$ python -q
>>> import numpy as np
>>> np.set_printoptions(suppress=True, linewidth=200)
>>> def rnd(a):
...     return np.round(a, 1) + 0
... 
>>> J = np.load("sample7.npy")
>>> print(J)
[[ 0  8 13 20  8  4]
 [ 0  0  0  0 12  0]
 [ 0  1  0  0 22  0]
 [ 0  0  0  0  6  0]
 [ 0  0  0  0  2  0]
 [18  0  0  0  8  3]
 [ 0  0 12 12  0  3]
 [ 0  0  0  0  2  0]
 [ 0  9  3  3  0  1]
 [14  0  9  0  0  8]
 [24 11 15 13 12 15]
 [ 0  3  1  1  0  0]
 [18  2 10  8 10 10]
 [20 11 25 17  0 19]
 [ 0  0  0  0  0  0]
 [ 0  0  0  0  0  0]
 [22  7  9 12 22 11]
 [ 2  0 18  9  0  9]
 [19  7  7  9 18  9]
 [ 0  0  0  0  8  0]
 [ 3  0  8  3  0  4]
 [16  9 20 17  4 15]]
>>> # rows 4 and 7 are equal
>>> W1 = np.array([[2, -3, -1, 1, -1],
...     [1, 0, 1, -2, -2],
...     [2, 3, -2, 2, 3],
...     [0, -3, 3, 1, 3],
...     [3, 0, 3, 0, 1],
...     [3, 0, 1, 0, -2]])
>>> c = np.array([3, 3, 1, 1, 3])
>>> hid = np.maximum(J @ W1 + c, 0)
>>> print(hid)
[[ 73   0  71  31  86]
 [ 39   3  37   1  15]
 [ 70   3  68   0  23]
 [ 21   3  19   1   9]
 [  9   3   7   1   5]
 [ 72   0  10  19   0]
 [ 36   3  16  37  69]
 [  9   3   7   1   5]
 [ 21   3  14   0   1]
 [ 73   0   0  33   0]
 [173   0  48  46  23]
 [  8   3   5   0   3]
 [121   0  29  43  25]
 [161   0  12  66  49]
 [  3   3   1   1   3]
 [  3   3   1   1   3]
 [171   0  81  39  30]
 [ 70  24   0  48  64]
 [143   0  65  29  18]
 [ 27   3  25   1  11]
 [ 37   9   0  23  25]
 [141   0  32  56  54]]
>>> print(rnd((hid > 0).mean(axis=0)))
[1.  0.6 0.9 0.9 0.9]
>>> cent = np.array([[0, 2], [2, 3], [1, 2], [1, 1], [2, 1]])
>>> print(W1 @ cent)
[[-8 -7]
 [-5  0]
 [12 14]
 [ 4  1]
 [ 5 13]
 [-3  6]]
